$ python3 -q
>>> import numpy as np
>>> from numpy import linalg as LA
>>> np.set_printoptions(suppress=True, linewidth=120)
>>> arr = np.load("dump.npy")
>>> arr
array([[ 0.4 , -1.3 , -0.5 ],
       [ 1.9 , -5.68,  0.7 ],
       [-0.4 ,  1.11, -0.1 ],
       [ 0.5 , -1.55,  0.1 ],
       [ 1.2 , -3.72, -2.6 ],
       [-0.1 ,  0.23,  0.8 ],
       [ 0.6 , -1.68,  0.  ],
       [ 1.5 , -4.27,  0.6 ],
       [ 0.9 , -2.57,  0.6 ],
       [ 0.1 , -0.28, -1.1 ],
       [-0.1 ,  0.44, -0.8 ],
       [-0.4 ,  1.27,  0.2 ],
       [ 0.8 , -2.44,  0.2 ],
       [-0.3 ,  0.79,  0.5 ],
       [-0.6 ,  1.71,  0.5 ],
       [-1.4 ,  4.27, -0.8 ],
       [-0.4 ,  1.02,  0.9 ],
       [-1.  ,  2.98, -0.4 ],
       [-0.7 ,  2.1 ,  0.  ],
       [-0.8 ,  2.29, -0.8 ],
       [ 0.  ,  0.16, -1.  ],
       [-0.9 ,  2.83,  1.9 ],
       [ 0.1 , -0.24, -0.8 ]])
>>> Uu, s, vt = LA.svd(arr)
>>> np.argmax(s[:-1] / (s[1:] + 1e-6)) + 1
np.int64(2)
>>> Y = Uu[:, :2] @ np.diag(s[:2]) @ vt[:2]
>>> np.round(LA.norm(arr - Y) / LA.norm(arr), 2)
np.float64(0.01)
>>> LA.matrix_rank(Y)
np.int64(2)
>>> vec = np.array([-1, -7, 8])
>>> y = arr @ vec
>>> np.round(LA.solve(arr.T @ arr, arr.T @ y), 2)
array([-1., -7.,  8.])
>>> np.round(LA.pinv(arr) @ arr, 2) + 0
array([[1., 0., 0.],
       [0., 1., 0.],
       [0., 0., 1.]])
>>> rng = np.random.default_rng(59356)
>>> y = y + 0.3 * rng.normal(size=23)
>>> y.round(2)
array([  4.38,  43.42,  -7.97,  10.88,   4.44,   5.44,  10.91,  33.25,  22.23,  -6.96,  -9.19,  -6.94,  17.33,  -1.22,
        -7.75, -35.03,   0.47, -22.86, -13.59, -21.12,  -8.49,  -3.62,  -4.79])
>>> c, *_ = LA.lstsq(arr, y)
>>> [round(float(LA.norm(LA.solve(arr.T @ arr + lam * np.eye(3), arr.T @ y))), 2) for lam in (0, 1, 10, 100)]
[10.24, 9.76, 7.77, 3.9]
>>> round(float(LA.norm(y - arr @ c)), 2)
1.41
>>> np.round(arr.T @ (y - arr @ c), 2) + 0
array([0., 0., 0.])
>>> c.round(2)
array([ 0.46, -6.49,  7.91])
>>> Xc = arr - arr.mean(axis=0)
>>> Uu, s, vt = LA.svd(Xc, full_matrices=False)
>>> np.abs(Uu[:, 0]).argmax()
np.int64(1)
>>> np.round(s ** 2 / (s ** 2).sum(), 2) + 0
array([0.89, 0.11, 0.  ])
>>> (np.sign(Uu[:, 0]) == np.sign(Uu[0, 0])).astype(int)
array([1, 1, 0, 1, 1, 0, 1, 1, 1, 1, 0, 0, 1, 0, 0, 0, 0, 0, 0, 0, 0, 0, 1])
>>> s.round(2)
array([12.31,  4.31,  0.16])
>>> np.round(np.abs(vt[-1]), 2) + 0
array([0.95, 0.32, 0.  ])
>>> np.round(Xc.mean(axis=0), 2) + 0
array([0., 0., 0.])
>>> np.searchsorted(np.cumsum(s ** 2) / (s ** 2).sum(), 0.9) + 1
np.int64(2)
>>> np.round(vt[0] * np.sign(vt[0, np.abs(vt[0]).argmax()]), 2)
array([-0.32,  0.95,  0.02])
>>> LA.matrix_rank(Xc)
np.int64(3)
>>> Y = np.array([[-3], [1], [2]])
>>> E = np.block([[np.zeros((3, 3)), Y], [Y.T, np.zeros((1, 1))]])
>>> E
array([[ 0.,  0.,  0., -3.],
       [ 0.,  0.,  0.,  1.],
       [ 0.,  0.,  0.,  2.],
       [-3.,  1.,  2.,  0.]])
>>> Uu, s, vt = LA.svd(E)
>>> s.round(2)
array([ 3.74,  3.74,  0.  , -0.  ])
>>> np.argmax(s[:-1] / (s[1:] + 1e-6)) + 1
np.int64(2)
>>> Y = Uu[:, :2] @ np.diag(s[:2]) @ vt[:2]
>>> round(float(LA.norm(E - Y, 2)), 2), s[2]
(0.0, np.float64(0.0))
>>> round(float(np.abs(E - Y).max()), 2)
0.0
>>> np.round(np.sort(np.abs(LA.eigvals(E))), 2) + 0
array([0.  , 0.  , 3.74, 3.74])
>>> (E + E.T) / 2
array([[ 0.,  0.,  0., -3.],
       [ 0.,  0.,  0.,  1.],
       [ 0.,  0.,  0.,  2.],
       [-3.,  1.,  2.,  0.]])
>>> np.trace(E)
np.float64(0.0)
>>> np.round(LA.matrix_power(E, 3), 2)
array([[  0.,   0.,   0., -42.],
       [  0.,   0.,   0.,  14.],
       [  0.,   0.,   0.,  28.],
       [-42.,  14.,  28.,   0.]])
>>> round(float(LA.det(E)), 2)
0.0
>>> round(np.abs(LA.eigvals(E)).max(), 2)
np.float64(3.74)
>>> E @ E
array([[ 9., -3., -6.,  0.],
       [-3.,  1.,  2.,  0.],
       [-6.,  2.,  4.,  0.],
       [ 0.,  0.,  0., 14.]])
>>> w, vecs = LA.eigh(E)
>>> vec = np.array([1, 0, -3, 2])
>>> np.round(vecs * np.abs(w) @ vecs.T, 2) + 0
array([[ 2.41, -0.8 , -1.6 ,  0.  ],
       [-0.8 ,  0.27,  0.53,  0.  ],
       [-1.6 ,  0.53,  1.07,  0.  ],
       [ 0.  ,  0.  ,  0.  ,  3.74]])
>>> round(vec @ E @ vec / (vec @ vec), 2), np.round(w[0], 2), np.round(w[-1], 2)
(np.float64(-2.57), np.float64(-3.74), np.float64(3.74))
>>> np.abs(E).sum(axis=1).max(), np.round(np.abs(w).max(), 2)
(np.float64(6.0), np.float64(3.74))
>>> np.round(LA.eigvalsh(E[1:, 1:]), 2) + 0
array([-2.24,  0.  ,  2.24])
>>> np.round(vecs * np.maximum(w, 0) @ vecs.T, 2)
array([[ 1.2 , -0.4 , -0.8 , -1.5 ],
       [-0.4 ,  0.13,  0.27,  0.5 ],
       [-0.8 ,  0.27,  0.53,  1.  ],
       [-1.5 ,  0.5 ,  1.  ,  1.87]])
>>> mat = np.minimum.outer(np.arange(1, 5), np.arange(1, 5)) * 2
>>> mat
array([[2, 2, 2, 2],
       [2, 4, 4, 4],
       [2, 4, 6, 6],
       [2, 4, 6, 8]])
>>> G = arr.T @ arr
>>> np.round(LA.eigvalsh(G)[::-1], 2)
array([151.86,  18.74,   0.03])
>>> np.allclose(G, G.T)
True
>>> np.round(LA.svd(arr, compute_uv=False) ** 2, 2)
array([151.86,  18.74,   0.03])
>>> np.round(np.diag(G), 2)
array([ 15.39, 136.43,  18.81])
>>> W1 = np.array([[0, -2, 2, 0], [2, -1, -3, 1], [-1, 2, 0, -1], [-3, 3, 0, 1]])
>>> c = np.array([2, 3, 1, 1])
>>> H = np.maximum(mat @ W1 + c, 0)
>>> (H > 0).astype(int)
array([[0, 1, 0, 1],
       [0, 1, 0, 1],
       [0, 1, 0, 1],
       [0, 1, 0, 1]])
>>> H
array([[ 0,  7,  0,  3],
       [ 0, 15,  0,  5],
       [ 0, 25,  0,  5],
       [ 0, 31,  0,  7]])
>>> (H > 0).mean(axis=0)
array([0., 1., 0., 1.])
>>> basis = np.array([[-2, 1], [0, -1], [1, 0], [1, 0]])
>>> (H @ basis).round(6).argmax(axis=1)
array([0, 0, 0, 0])
>>> H @ basis
array([[  3,  -7],
       [  5, -15],
       [  5, -25],
       [  7, -31]])
>>> Xc = arr - arr.mean(axis=0)
>>> vecs = LA.svd(Xc)[2][:2]
>>> Y = Xc - Xc @ vecs.T @ vecs
>>> LA.norm(Y, axis=1).round(6).argmax()
np.int64(16)
>>> np.round(LA.norm(Y) / LA.norm(Xc), 2)
np.float64(0.01)
>>> round(LA.eigvals(mat).sum().real, 2)
np.float64(20.0)
>>> np.round(LA.det(mat.T), 2)
np.float64(16.0)
>>> np.einsum("ii->", mat)
np.int64(20)
>>> np.einsum("ij,ji->", mat, mat)
np.int64(280)
>>> np.round(LA.eigvals(mat), 2)
array([16.58,  2.  ,  0.85,  0.57])
>>> np.round(np.poly(mat), 2)
array([  1., -20.,  60., -56.,  16.])
>>> np.kron(np.eye(2, dtype=int), mat)
array([[2, 2, 2, 2, 0, 0, 0, 0],
       [2, 4, 4, 4, 0, 0, 0, 0],
       [2, 4, 6, 6, 0, 0, 0, 0],
       [2, 4, 6, 8, 0, 0, 0, 0],
       [0, 0, 0, 0, 2, 2, 2, 2],
       [0, 0, 0, 0, 2, 4, 4, 4],
       [0, 0, 0, 0, 2, 4, 6, 6],
       [0, 0, 0, 0, 2, 4, 6, 8]])
>>> X = np.load("w.npy")
>>> X
array([[ 0,  1, -3],
       [ 0,  0,  0],
       [ 0,  0,  0]])
>>> np.prod(np.diag(X)), round(LA.det(X), 2)
(np.int64(0), np.float64(0.0))
>>> LA.matrix_rank(X - X[0, 0] * np.eye(3))
np.int64(1)
>>> np.round(np.sort(np.abs(LA.eigvals(X))), 2)
array([0., 0., 0.])
>>> (X + X.T) / 2
array([[ 0. ,  0.5, -1.5],
       [ 0.5,  0. ,  0. ],
       [-1.5,  0. ,  0. ]])
>>> np.allclose(X @ X.T, X.T @ X)
False
>>> (X - X.T) / 2
array([[ 0. ,  0.5, -1.5],
       [-0.5,  0. ,  0. ],
       [ 1.5,  0. ,  0. ]])
>>> np.trace(X)
np.int64(0)
